>>> import numpy as np
>>> import numpy.linalg as la
>>> np.set_printoptions(suppress=True, linewidth=100)
>>> K = np.load("a.npy")
>>> K
array([[ 0.8 ,  2.42, -1.55],
       [ 1.72,  5.07, -3.39],
       [ 0.52,  1.44, -1.03],
       [ 2.03,  6.19, -4.08],
       [-0.36, -0.95,  0.65],
       [ 0.56,  1.88, -1.31],
       [ 0.21,  0.63, -0.37],
       [ 0.02,  0.01, -0.05],
       [-0.62, -1.91,  1.36],
       [-0.23, -0.93,  0.55],
       [ 1.04,  3.17, -2.22],
       [ 0.49,  1.34, -0.83],
       [-0.1 ,  0.04,  0.09],
       [-0.82, -2.31,  1.58],
       [-0.68, -2.28,  1.56],
       [-0.68, -2.1 ,  1.37],
       [-1.05, -3.08,  1.91],
       [-0.21, -0.55,  0.38],
       [-0.23, -0.74,  0.56],
       [-0.52, -1.56,  1.05],
       [ 0.94,  2.77, -1.83]])
>>> Uu, sigma, Vt = la.svd(K)
>>> np.argmax(sigma[:-1] / (sigma[1:] + 1e-6)) + 1
np.int64(1)
>>> other = Uu[:, :1] @ np.diag(sigma[:1]) @ Vt[:1]
>>> la.matrix_rank(other)
np.int64(1)
>>> x = np.array([0, 3, 3])
>>> rhs = K @ x
>>> np.round(la.pinv(K) @ K, 2) + 0
array([[1., 0., 0.],
       [0., 1., 0.],
       [0., 0., 1.]])
>>> print(np.round(la.solve(K.T @ K, K.T @ rhs), 2) + 0)
[0. 3. 3.]
>>> np.round(la.lstsq(K, rhs)[0], 2) + 0
array([0., 3., 3.])
>>> rng = np.random.default_rng(2527)
>>> rhs = rhs + 0.02 * rng.normal(size=21)
>>> rhs.round(2)
array([ 2.61,  5.01,  1.24,  6.34, -0.94,  1.74,  0.76, -0.14, -1.66, -1.14,  2.85,  1.52,  0.41,
       -2.22, -2.17, -2.17, -3.51, -0.49, -0.54, -1.55,  2.8 ])
>>> beta, *_ = la.lstsq(K, rhs)
>>> print(beta.round(2))
[-0.09  3.    2.95]
>>> round(float(la.norm(rhs - K @ beta)), 2)
0.08
>>> [round(float(la.norm(la.solve(K.T @ K + lam * np.eye(3), K.T @ rhs))), 2) for lam in (0, 1, 10, 100)]
[4.21, 0.84, 0.77, 0.54]
>>> np.round(K.T @ (rhs - K @ beta), 2) + 0
array([0., 0., 0.])
>>> lab = K[:, 2] > np.median(K[:, 2])
>>> r0 = K[lab].mean(axis=0) - K[~lab].mean(axis=0)
>>> r0.round(2)
array([-1.29, -3.91,  2.6 ])
>>> lab.astype(int)
array([0, 0, 0, 0, 1, 0, 0, 0, 1, 1, 0, 0, 0, 1, 1, 1, 1, 1, 1, 1, 0])
>>> ((K - K.mean(axis=0)) @ r0 > 0).astype(int)
array([0, 0, 0, 0, 1, 0, 0, 1, 1, 1, 0, 0, 1, 1, 1, 1, 1, 1, 1, 1, 0])
>>> np.round((((K - K.mean(axis=0)) @ r0 > 0) == lab).mean(), 2)
np.float64(0.9)
>>> proj = K @ la.solve(K.T @ K, K.T)
>>> round(float(np.trace(proj)), 2)
3.0
>>> np.round(proj @ K[:, 2], 2)
array([-1.55, -3.39, -1.03, -4.08,  0.65, -1.31, -0.37, -0.05,  1.36,  0.55, -2.22, -0.83,  0.09,
        1.58,  1.56,  1.37,  1.91,  0.38,  0.56,  1.05, -1.83])
>>> np.allclose(proj @ proj, proj)
True
>>> print(np.round(np.diag(proj), 2))
[0.09 0.23 0.1  0.32 0.05 0.19 0.03 0.02 0.13 0.18 0.23 0.12 0.39 0.12 0.22 0.05 0.34 0.02 0.07
 0.02 0.07]
>>> np.round(la.eigvalsh(proj), 2) + 0
array([0., 0., 0., 0., 0., 0., 0., 0., 0., 0., 0., 0., 0., 0., 0., 0., 0., 0., 1., 1., 1.])
>>> other = np.array([[-1.4, 0.9], [1.4, -0.3], [0.0, 2.0]])
>>> basis = np.array([[0.6, 0.4, 0.2], [0.7, -2.3, -0.9]])
>>> E = other @ basis
>>> E.round(2)
array([[-0.21, -2.63, -1.09],
       [ 0.63,  1.25,  0.55],
       [ 1.4 , -4.6 , -1.8 ]])
>>> Uu, sigma, Vt = la.svd(E)
>>> vecs = Vt[:(sigma > 1e-8).sum()]
>>> x = E[2] + 2 * E[1] + rng.integers(2) * np.eye(3)[0]
>>> x.round(2)
array([ 2.66, -2.1 , -0.7 ])
>>> print(np.allclose(vecs.T @ vecs @ x, x))
True
>>> np.round(la.norm(x - vecs.T @ vecs @ x), 2)
np.float64(0.0)
>>> np.round(vecs.T @ vecs, 2)
array([[ 1.  , -0.02,  0.05],
       [-0.02,  0.86,  0.35],
       [ 0.05,  0.35,  0.15]])
